$ ipython --no-banner

In [1]: import numpy as np

In [2]: np.set_printoptions(suppress=True, linewidth=140)

In [3]: feats = np.loadtxt("test12.csv", delimiter=",")

In [4]: print(feats)
[[-3. -2.  1. -1.]
 [-1. -2.  1.  1.]
 [ 2. -1.  0.  2.]
 [ 0.  0.  0.  0.]]

In [5]: rank = np.linalg.matrix_rank(feats)

In [6]: print(rank)
3

In [7]: N = np.linalg.svd(feats)[2][rank:].T

In [8]: print(np.round(feats @ N, 2) + 0)
[[0.]
 [0.]
 [0.]
 [0.]]

In [9]: print(np.allclose(feats @ N, 0))
True

In [10]: print(np.linalg.matrix_rank(feats.T @ feats), np.linalg.matrix_rank(feats @ feats.T))
3 3

In [11]: print([int(np.linalg.matrix_rank(np.delete(feats, i, axis=0))) for i in range(4)])
[2, 2, 2, 3]

In [12]: Uu, s, Vt = np.linalg.svd(feats)

In [13]: V = Vt[:(s > 1e-8).sum()]

In [14]: rng = np.random.default_rng(973428)

In [15]: vec = feats[2] + -2 * feats[1] + rng.integers(2) * np.eye(4)[2]

In [16]: print(vec)
[ 4.  3. -1.  0.]

In [17]: print(round(np.linalg.norm(vec - V.T @ V @ vec), 2))
0.82

In [18]: print(np.round(V.T @ V, 2) + 0)
[[ 0.83  0.   -0.33  0.17]
 [ 0.    1.    0.    0.  ]
 [-0.33  0.    0.33  0.33]
 [ 0.17  0.    0.33  0.83]]

In [19]: print(np.allclose(V.T @ V @ vec, vec))
False

In [20]: hat = np.triu(np.array([[8, 8, -1, -8], [5, -3, 6, 9], [3, 9, 5, 1], [9, -7, -5, -5]]), 1) + np.eye(4)

In [21]: M2 = hat @ feats @ np.linalg.inv(hat)

In [22]: print(np.linalg.matrix_rank(M2))
3

In [23]: print(np.argsort(-np.linalg.norm(feats, axis=0).round(6), kind="stable")[:3])
[0 1 3]

In [24]: print([round(float(x), 2) for x in np.linalg.svd(feats, compute_uv=False)[:3]])
[4.55, 3.19, 0.34]

In [25]: s = 20 * 0.2 ** np.arange(3)

In [26]: q, _ = np.linalg.qr(np.array([[0.2, -0.3, -1.1], [-1.8, 0.3, -0.1], [-1.5, 0.9, -1.4]]))

In [27]: J = rng.normal(size=(26, 3)) * s @ q

In [28]: print(J.round(2))
[[ -3.65 -10.63  24.17]
 [ -7.01 -22.41  52.86]
 [  1.55 -15.59  24.92]
 [  1.83  -4.42   5.11]
 [ -0.2   -5.57   9.43]
 [  4.45  -3.88  -1.46]
 [  3.72   4.63 -14.02]
 [ -5.05 -14.73  32.88]
 [ -6.05  -1.7   14.22]
 [  0.98   7.98 -12.41]
 [ -7.46  -4.73  21.98]
 [  3.97  -6.3    4.23]
 [  5.01   6.55 -20.06]
 [ -1.7   -6.39  14.25]
 [ -7.62   1.61   9.73]
 [ -4.64 -13.77  31.59]
 [ -2.87 -17.19  34.23]
 [ -1.48  -1.86   2.71]
 [ -2.12   4.1   -6.7 ]
 [  6.22  14.68 -32.48]
 [  1.32   3.91  -9.04]
 [ -4.48  18.32 -22.14]
 [  4.16  -2.03  -5.52]
 [ -8.7    0.47  13.81]
 [ -2.22 -12.1   26.7 ]
 [ -5.36   0.92   7.3 ]]

In [29]: hat = J @ np.linalg.solve(J.T @ J, J.T)

In [30]: print(np.round(np.trace(hat), 2))
3.0

In [31]: print(np.round(np.linalg.eigvalsh(hat), 2) + 0)
[0. 0. 0. 0. 0. 0. 0. 0. 0. 0. 0. 0. 0. 0. 0. 0. 0. 0. 0. 0. 0. 0. 0. 1. 1. 1.]

In [32]: Xs = (J - J.mean(axis=0)) / J.std(axis=0)

In [33]: print(np.argwhere(np.abs(Xs) > 2))
[[ 1  1]
 [ 1  2]
 [19  2]
 [21  1]]

In [34]: print(np.round(Xs.std(axis=0), 2))
[1. 1. 1.]

In [35]: c = np.linalg.lstsq(np.delete(Xs, 0, axis=1), Xs[:, 0])[0]

In [36]: print(np.abs(c).argmax())
1

In [37]: print(round(float(1 - np.var(Xs[:, 0] - np.delete(Xs, 0, axis=1) @ c)), 2))
0.96

In [38]: lab = J[:, 2] > np.median(J[:, 2])

In [39]: f = J[lab].mean(axis=0) - J[~lab].mean(axis=0)

In [40]: print((((J - J.mean(axis=0)) @ f > 0) == lab).mean())
1.0

In [41]: print(lab.astype(int))
[1 1 1 0 1 0 0 1 1 0 1 0 0 1 1 1 1 0 0 0 0 0 0 1 1 0]

In [42]: print(np.argsort(-np.abs(f).round(6), kind="stable"))
[2 1 0]

In [43]: print(((J - J.mean(axis=0)) @ f > 0).astype(int))
[1 1 1 0 1 0 0 1 1 0 1 0 0 1 1 1 1 0 0 0 0 0 0 1 1 0]

In [44]: M = np.load("m.npy")

In [45]: print(M)
[[-6.  2.  0.]
 [ 2.  0.  2.]
 [ 0.  2.  4.]]

In [46]: # equal to its transpose

In [47]: print(np.einsum("ij,ji->", M, M))
68.0

In [48]: print(np.kron(np.eye(2, dtype=int), M))
[[-6.  2.  0. -0.  0.  0.]
 [ 2.  0.  2.  0.  0.  0.]
 [ 0.  2.  4.  0.  0.  0.]
 [-0.  0.  0. -6.  2.  0.]
 [ 0.  0.  0.  2.  0.  2.]
 [ 0.  0.  0.  0.  2.  4.]]

In [49]: print(round(float(np.linalg.det(2 * M)), 2), round(float(np.linalg.det(M)), 2))
64.0 8.0

In [50]: print(np.einsum("ii->", M))
-2.0

In [51]: K = np.load("case4.npy")

In [52]: print(K)
[[ 1  0  0  0  0]
 [-1 -2  0  0  0]
 [-1  0  2  0  0]
 [ 3  5  0 -3  0]
 [-2  1  2 -3  0]]

In [53]: # rank 4

In [54]: print(np.linalg.matrix_rank(K - K[0, 0] * np.eye(5)))
4

In [55]: print(np.prod(np.diag(K)), round(np.linalg.det(K), 2))
0 0.0

In [56]: print(np.round(np.sort(np.linalg.eigvals(K)), 2))
[-3. -2.  0.  1.  2.]

In [57]: rank = np.linalg.matrix_rank(K)

In [58]: print(rank)
4

In [59]: N = np.linalg.svd(K)[2][rank:].T

In [60]: print(K @ N)
[[0.]
 [0.]
 [0.]
 [0.]
 [0.]]

In [61]: print([int(np.linalg.matrix_rank(K[:i])) for i in range(1, len(K) + 1)])
[1, 2, 3, 4, 4]

In [62]: print([int(np.linalg.matrix_rank(K[:, :j + 1])) for j in range(5)])
[1, 2, 3, 4, 4]

In [63]: m1 = np.array([[0, 0, 0, 1], [1, 0, 2, 0], [1, 0, 2, 0], [1, 2, 0, 2]])

In [64]: print(m1)
[[0 0 0 1]
 [1 0 2 0]
 [1 0 2 0]
 [1 2 0 2]]

In [65]: # rank 3

In [66]: print(np.round(np.linalg.norm(m1, 2) / np.linalg.norm(m1), 2))
0.75

In [67]: print([round(float(x), 2) for x in np.linalg.svd(m1, compute_uv=False)[:3]])
[3.34, 2.89, 0.72]

In [68]: print(np.linalg.cond(m1) > 100)
True

In [69]: print(np.einsum("ij,ji->", m1, m1))
10

In [70]: print(np.einsum("ii->", m1))
4

In [71]: print(np.round(np.linalg.eigvals(m1).sum().real, 2))
4.0

In [72]: print(np.round(np.linalg.eigvals(m1), 2) + 0)
[3.+0.j 1.+0.j 0.+0.j 0.+0.j]

In [73]: print(round(float(np.linalg.det(m1[::-1])), 2))
0.0

In [74]: print(np.round(np.poly(m1), 2) + 0)
[ 1. -4.  3.  0.  0.]

In [75]: print(np.round(np.linalg.det(2 * m1), 2), round(float(np.linalg.det(m1)), 2))
0.0 0.0

In [76]: M2 = m1 / np.sqrt((m1 ** 2).mean(axis=1, keepdims=True))

In [77]: print(np.round(np.linalg.norm(M2, axis=1), 2))
[2. 2. 2. 2.]

In [78]: print(M2[1].round(2))
[0.89 0.   1.79 0.  ]

In [79]: print(np.linalg.matrix_rank(m1 - m1.mean(axis=1, keepdims=True)))
2

In [80]: print(m1 - m1.mean(axis=1, keepdims=True))
[[-0.25 -0.25 -0.25  0.75]
 [ 0.25 -0.75  1.25 -0.75]
 [ 0.25 -0.75  1.25 -0.75]
 [-0.25  0.75 -1.25  0.75]]

In [81]: A = np.load("x.npy")

In [82]: print(A)
[[ -4   3   3]
 [  3 -12  -6]
 [  3  -6  16]]

In [83]: print([round(float(np.linalg.det(A[:i, :i])), 2) + 0 for i in range(1, 4)])
[-4.0, 39.0, 768.0]

In [84]: vec = np.array([0, 1, -2])

In [85]: h = np.maximum(A @ vec, 0)

In [86]: print(np.maximum(A @ (3 * vec), 0))
[0 0 0]

In [87]: print(np.maximum(A @ vec, 0) - np.maximum(-A @ vec, 0))
[ -3   0 -38]

In [88]: print((A - A.T) / 2)
[[0. 0. 0.]
 [0. 0. 0.]
 [0. 0. 0.]]

In [89]: print(round(np.abs(np.linalg.eigvals(A)).max(), 2))
17.49

In [90]: print((A + A.T) / 2)
[[ -4.   3.   3.]
 [  3. -12.  -6.]
 [  3.  -6.  16.]]

In [91]: M2 = K / np.sqrt((K ** 2).mean(axis=1, keepdims=True))

In [92]: print(np.round(np.linalg.norm(M2, axis=1), 2))
[2.24 2.24 2.24 2.24 2.24]

In [93]: print(M2[4].round(2))
[-1.05  0.53  1.05 -1.58  0.  ]

In [94]: print(K - K.mean(axis=1, keepdims=True))
[[ 0.8 -0.2 -0.2 -0.2 -0.2]
 [-0.4 -1.4  0.6  0.6  0.6]
 [-1.2 -0.2  1.8 -0.2 -0.2]
 [ 2.   4.  -1.  -4.  -1. ]
 [-1.6  1.4  2.4 -2.6  0.4]]

In [95]: evals, V = np.linalg.eig(A)

In [96]: print(np.round(np.prod(evals), 2))
768.0

In [97]: mat = np.load("block4.npy")

In [98]: print(mat)
[[2 2 0]
 [2 0 2]
 [0 2 2]]

In [99]: evals, V = np.linalg.eigh(mat)

In [100]: print(np.round(np.linalg.svd(mat, compute_uv=False), 2))
[4. 2. 2.]

In [101]: print(np.unique(evals.round(6) + 0, return_counts=True)[1])
[1 1 1]

In [102]: print((evals > 1e-8).sum(), (evals < -1e-8).sum())
2 1

In [103]: print(np.abs(V[:, -1]).round(6).argmax())
0

In [104]: q, R = np.linalg.qr(mat)

In [105]: print(np.round(np.trace(q @ q.T), 2))
3.0

In [106]: print(R.round(2))
[[-2.83 -1.41 -1.41]
 [ 0.    2.45  0.82]
 [ 0.    0.    2.31]]

In [107]: W0 = np.load("sample3.npy")

In [108]: print(W0)
[[ 0 -3]
 [ 1  0]]

In [109]: lab = rng.permutation(2)

In [110]: print(lab)
[0 1]

In [111]: M2 = W0[lab][:, lab]

In [112]: print(np.diag(M2))
[0 0]

In [113]: gram = W0.T @ W0

In [114]: print(np.linalg.matrix_rank(gram))
2

In [115]: print((W0 @ W0.T).shape)
(2, 2)

In [116]: print(gram)
[[1 0]
 [0 9]]

In [117]: f, v = W0[1], W0[0]

In [118]: print(f @ v)
0

In [119]: print(f @ f)
1

In [120]: pr = (f @ v) / (f @ f) * f

In [121]: print(round(np.linalg.norm(f + v) ** 2 + np.linalg.norm(f - v) ** 2, 2))
20.0

In [122]: print(np.outer(f, v))
[[ 0 -3]
 [ 0  0]]
